$ python -q
>>> import numpy as np
>>> np.set_printoptions(precision=2, suppress=True, linewidth=120, legacy="1.25")
>>> def tidy(a):
...     return np.round(a, 2) + 0
... 
>>> J = np.loadtxt("a.csv", delimiter=",")
>>> J
array([[-2., -3., -3.],
       [-3., -2., -3.],
       [-3., -3., -2.]])
>>> # symmetric, so the eigenvalues are real
>>> J @ np.ones(3)
array([-8., -8., -8.])
>>> (J @ J)[0]
array([22., 21., 21.])
>>> J @ (-1.0) ** np.arange(3)
array([-2., -4., -2.])
>>> np.allclose(J @ J.T, J.T @ J)
True
>>> rng = np.random.default_rng(30)
>>> lab = rng.permutation(3)
>>> lab
array([0, 1, 2])
>>> Y = J[lab][:, lab]
>>> np.diag(Y)
array([-2., -2., -2.])
>>> r0 = np.array([1, 1, 0])
>>> np.correlate(J[1], J[2], "full")
array([ 6., 13., 21., 15.,  9.])
>>> np.cross(J[1, :3], J[2, :3])
array([-5.,  3.,  3.])
>>> arr = np.load("arr.npy")
>>> arr
array([[ 7,  0,  7,  0, 14],
       [-4,  0, -4,  0, -8]])
>>> left, sv, Vh = np.linalg.svd(arr)
>>> np.argmax(sv[:-1] / (sv[1:] + 1e-6)) + 1
1
>>> Y = left[:, :1] @ np.diag(sv[:1]) @ Vh[:1]
>>> tidy(np.linalg.norm(arr - Y) / np.linalg.norm(arr))
0.0
>>> tidy(np.abs(arr - Y).max())
0.0
>>> r = np.linalg.matrix_rank(arr)
>>> r
1
>>> N = np.linalg.svd(arr)[2][r:].T
>>> np.linalg.matrix_rank(arr.T @ arr), np.linalg.matrix_rank(arr @ arr.T)
(1, 1)
>>> [int(np.linalg.matrix_rank(arr[:, :j + 1])) for j in range(5)]
[1, 1, 1, 1, 1]
>>> C = np.array([[2, 2, 1, 2], [3, 1, 2, 3], [1, 2, 3, 0], [2, 2, 2, 0]])
>>> feats = (rng.random((18, 4)) < 0.25) @ C
>>> feats
array([[3, 1, 2, 3],
       [1, 2, 3, 0],
       [0, 0, 0, 0],
       [0, 0, 0, 0],
       [2, 2, 2, 0],
       [3, 1, 2, 3],
       [4, 4, 3, 2],
       [3, 1, 2, 3],
       [2, 2, 2, 0],
       [3, 4, 4, 2],
       [0, 0, 0, 0],
       [2, 2, 1, 2],
       [0, 0, 0, 0],
       [5, 3, 4, 3],
       [3, 1, 2, 3],
       [0, 0, 0, 0],
       [0, 0, 0, 0],
       [0, 0, 0, 0]])
>>> # rows 2 and 3 are equal
>>> P = feats @ np.linalg.solve(feats.T @ feats, feats.T)
>>> tidy(P @ feats[:, 3])
array([3., 0., 0., 0., 0., 3., 2., 3., 0., 2., 0., 2., 0., 3., 3., 0., 0., 0.])
>>> np.linalg.matrix_rank(np.eye(18) - P)
14
>>> tidy(np.diag(P))
array([0.21, 0.61, 0.  , 0.  , 0.29, 0.21, 0.51, 0.21, 0.29, 0.61, 0.  , 0.45, 0.  , 0.39, 0.21, 0.  , 0.  , 0.  ])
>>> np.allclose(P @ P, P)
True
>>> A = np.loadtxt("block1.csv", delimiter=",")
>>> A
array([[ 3.,  0.,  3.],
       [ 5.,  4.,  5.],
       [ 7.,  5.,  5.],
       [ 8.,  7.,  9.],
       [12.,  8., 12.],
       [12., 12., 13.],
       [16., 14., 13.],
       [20., 15., 18.],
       [21., 18., 21.],
       [21., 20., 22.],
       [24., 24., 24.],
       [26., 28., 26.]])
>>> D = np.linalg.norm(A[:, None] - A[None], axis=-1)
>>> D[9].round(6).argsort(kind="stable")[:4]
array([ 9,  8, 10,  7])
>>> D.mean(axis=1).argmax()
11
>>> tidy(D[9])
array([32.94, 28.3 , 26.65, 22.52, 18.03, 15.03, 11.92,  6.48,  2.24,  0.  ,  5.39, 10.25])
>>> np.unravel_index(D.round(6).argmax(), D.shape)
(0, 11)
>>> tidy(np.linalg.norm(A - A.mean(axis=0), axis=1))
array([20.68, 16.03, 14.34, 10.29,  5.99,  3.01,  2.18,  6.91, 10.61, 12.3 , 17.51, 22.27])
>>> (D + 1e9 * np.eye(12)).round(6).argmin(axis=1)
array([ 1,  2,  1,  2,  5,  4,  5,  8,  9,  8, 11, 10])
>>> lab = A[:, 2] > np.median(A[:, 2])
>>> r0 = A[lab].mean(axis=0) - A[~lab].mean(axis=0)
>>> ((A - A.mean(axis=0)) @ r0 > 0).astype(int)
array([0, 0, 0, 0, 0, 0, 1, 1, 1, 1, 1, 1])
>>> C = A[[2, 6]].astype(float)
>>> for _ in range(7):
...     lab = np.linalg.norm(A[:, None] - C, axis=-1).argmin(axis=1)
...     C = np.array([A[lab == j].mean(axis=0) for j in range(2)])
... 
>>> lab
array([0, 0, 0, 0, 0, 0, 1, 1, 1, 1, 1, 1])
>>> tidy(C)
array([[ 7.83,  6.  ,  7.83],
       [21.33, 19.83, 20.67]])
>>> np.bincount(lab)
array([6, 6])
